>>> import numpy as np
>>> from numpy import linalg as LA
>>> np.set_printoptions(suppress=True, linewidth=160)
>>> data = np.array([[6, 7, 4], [4, 5, 2], [4, 5, 2]])
>>> proj = np.triu(np.array([[3, 3, 5], [5, 4, 2], [2, 3, 4]]), 1) + np.eye(3)
>>> A2 = proj @ data @ LA.inv(proj)
>>> np.round(np.poly(A2), 2) + 0
array([  1., -13.,  -2.,   0.])
>>> np.round(LA.det(A2), 2)
np.float64(-0.0)
>>> np.trace(A2), np.trace(data)
(np.float64(13.0), np.int64(13))
>>> round(np.abs(LA.eigvals(data)).max(), 2)
np.float64(13.15)
>>> round(float(LA.det(data)), 2)
0.0
>>> np.allclose(data @ data.T, data.T @ data)
False
>>> (data + data.T) / 2
array([[6. , 5.5, 4. ],
       [5.5, 5. , 3.5],
       [4. , 3.5, 2. ]])
>>> np.allclose(data, data.T)
False
>>> W1 = np.array([[0, 3, 1, 2], [3, 3, 0, 3], [2, 1, 2, 0]])
>>> c = np.array([0, 3, 1, 2])
>>> act = np.maximum(data @ W1 + c, 0)
>>> LA.matrix_rank(act)
np.int64(2)
>>> Z = np.array([[-1, 0, -1], [0, -1, -1], [1, 1, -1], [0, 1, -2]])
>>> W1 @ Z
array([[  1,   0,  -8],
       [ -3,   0, -12],
       [  0,   1,  -5]])
>>> M = np.array([[-0.6, -0.7, 0.0],
...     [-1.9, -1.5, 1.2],
...     [0.1, 0.5, 0.0],
...     [0.5, -0.5, 0.1]])
>>> M[:, 1] *= 5
>>> M
array([[-0.6, -3.5,  0. ],
       [-1.9, -7.5,  1.2],
       [ 0.1,  2.5,  0. ],
       [ 0.5, -2.5,  0.1]])
>>> vec = np.array([3, 1, 0])
>>> rhs = M @ vec
>>> c, lr = np.zeros(3), 1 / LA.norm(M, 2) ** 2
>>> for i in range(20):
...     c -= lr * M.T @ (M @ c - rhs)
...     if i % 5 == 0: print(i, round(LA.norm(M @ c - rhs), 2))
... 
0 2.99
5 2.75
10 2.53
15 2.33
>>> np.round(LA.cond(M), 2)
np.float64(21.05)
>>> m1 = np.load("case6.npy")
>>> m1
array([[ 1, -1, -1,  1,  1, -1, -1,  1],
       [ 1, -1,  1, -1,  1, -1,  1, -1],
       [ 1, -1,  1, -1, -1,  1, -1,  1]])
>>> A2 = m1 / LA.norm(m1, axis=1)
Traceback (most recent call last):
  File "<python-input-30>", line 1, in <module>
    A2 = m1 / LA.norm(m1, axis=1)
         ~~~^~~~~~~~~~~~~~~~~~~~~
ValueError: operands could not be broadcast together with shapes (3,8) (3,) 
>>> A2 = m1 / LA.norm(m1, axis=1, keepdims=True)
>>> cov = A2 @ A2.T
>>> np.argwhere(np.triu(np.abs(cov) > 0.95, 1))
array([], shape=(0, 2), dtype=int64)
>>> cov.round(2) + 0
array([[1., 0., 0.],
       [0., 1., 0.],
       [0., 0., 1.]])
>>> cov[1].round(2) + 0
array([0., 1., 0.])
>>> (np.abs(cov) > 0.9).astype(int)
array([[1, 0, 0],
       [0, 1, 0],
       [0, 0, 1]])
>>> np.diff(m1, axis=0)
array([[ 0,  0,  2, -2,  0,  0,  2, -2],
       [ 0,  0,  0,  0, -2,  2, -2,  2]])
>>> m1.sum(axis=1)
array([0, 0, 0])
>>> m1 - m1[0]
array([[ 0,  0,  0,  0,  0,  0,  0,  0],
       [ 0,  0,  2, -2,  0,  0,  2, -2],
       [ 0,  0,  2, -2, -2,  2,  0,  0]])
>>> m1.sum(axis=0)
array([ 3, -3,  1, -1,  1, -1, -1,  1])
>>> np.zeros(3, 8)
Traceback (most recent call last):
  File "<python-input-41>", line 1, in <module>
    np.zeros(3, 8)
    ~~~~~~~~^^^^^^
TypeError: Cannot interpret '8' as a data type
>>> np.unravel_index(np.abs(m1).argmax(), m1.shape)
(np.int64(0), np.int64(0))
>>> np.round(m1.mean(axis=0), 2)
array([ 1.  , -1.  ,  0.33, -0.33,  0.33, -0.33, -0.33,  0.33])
>>> np.round(LA.svd(m1, compute_uv=False), 2)
array([2.83, 2.83, 2.83])
>>> np.abs(m1).max()
np.int64(1)
>>> np.round(LA.norm(m1, 2), 2)
np.float64(2.83)
>>> np.round(LA.norm(m1, axis=1), 2)
array([2.83, 2.83, 2.83])
>>> round(float(LA.norm(m1[0] - m1[1])), 2)
4.0
>>> m1[0] @ m1[1]
np.int64(0)
>>> round(LA.norm(m1, "nuc"), 2)
np.float64(8.49)
